>>> import numpy as np
>>> np.set_printoptions(precision=1, suppress=True, linewidth=200)
>>> A = np.load("x.npy")
>>> A
array([[ 1,  6, -9, -9,  3,  9,  1],
       [ 0,  5,  4, -3,  0,  1,  7],
       [ 0,  0,  4, -5, -4,  1,  6],
       [ 0,  0,  0,  6,  7, -2,  9],
       [ 0,  0,  0,  0, -5,  7, -8],
       [ 0,  0,  0,  0,  0,  3, -2],
       [ 0,  0,  0,  0,  0,  0,  3]])
>>> # triangular
>>> rng = np.random.default_rng(792809)
>>> idx = rng.permutation(7)
>>> B = A[:, idx] * rng.choice([-1, 1], 7)
>>> B
array([[ 3,  6, -9,  1,  1, -9,  9],
       [ 0,  5,  4,  0,  7, -1,  3],
       [-4,  0,  4,  0,  6, -1,  5],
       [ 7,  0,  0,  0,  9,  2, -6],
       [-5,  0,  0,  0, -8, -7,  0],
       [ 0,  0,  0,  0, -2, -3,  0],
       [ 0,  0,  0,  0,  3,  0,  0]])
>>> Uu, _, Vh = np.linalg.svd(A.T @ B)
>>> np.round(np.linalg.lstsq(A, B)[0], 1) + 0
array([[ 0.,  0.,  0.,  1.,  0.,  0.,  0.],
       [ 0.,  1.,  0.,  0.,  0.,  0.,  0.],
       [ 0.,  0.,  1.,  0.,  0.,  0.,  0.],
       [ 0.,  0.,  0.,  0.,  0.,  0., -1.],
       [ 1.,  0.,  0.,  0.,  0.,  0.,  0.],
       [ 0.,  0.,  0.,  0.,  0., -1.,  0.],
       [ 0.,  0.,  0.,  0.,  1.,  0.,  0.]])
>>> np.round(Uu @ Vh, 1) + 0
array([[ 0.,  0.,  0.,  1.,  0.,  0.,  0.],
       [ 0.,  1.,  0.,  0.,  0.,  0.,  0.],
       [ 0.,  0.,  1.,  0.,  0.,  0.,  0.],
       [ 0.,  0.,  0.,  0.,  0.,  0., -1.],
       [ 1.,  0.,  0.,  0.,  0.,  0.,  0.],
       [ 0.,  0.,  0.,  0.,  0., -1.,  0.],
       [ 0.,  0.,  0.,  0.,  1.,  0.,  0.]])
>>> u = np.array([3, 4, 0, 5, 4, 2, 5])
>>> B = A + np.outer(u, np.eye(7)[6])
>>> np.linalg.matrix_rank(np.linalg.inv(B) - np.linalg.inv(A), tol=1e-8)
np.int64(1)
>>> Uu, sig, Vh = np.linalg.svd(A, full_matrices=False)
>>> (sig > 1e-8).sum()
np.int64(7)
>>> sig
array([18.8, 16.6, 11.7,  5.9,  3.6,  1.2,  0.1])
>>> np.round(sig / sig[0], 1) + 0
array([1. , 0.9, 0.6, 0.3, 0.2, 0.1, 0. ])
>>> Uu.shape, sig.shape, Vh.shape
((7, 7), (7,), (7, 7))
>>> np.round(np.abs(Vh[0]), 1) + 0
array([0. , 0.2, 0.3, 0.5, 0.2, 0.6, 0.5])
>>> round(np.sqrt((sig ** 2).sum()), 1), np.round(np.linalg.norm(A), 1)
(np.float64(28.5), np.float64(28.5))
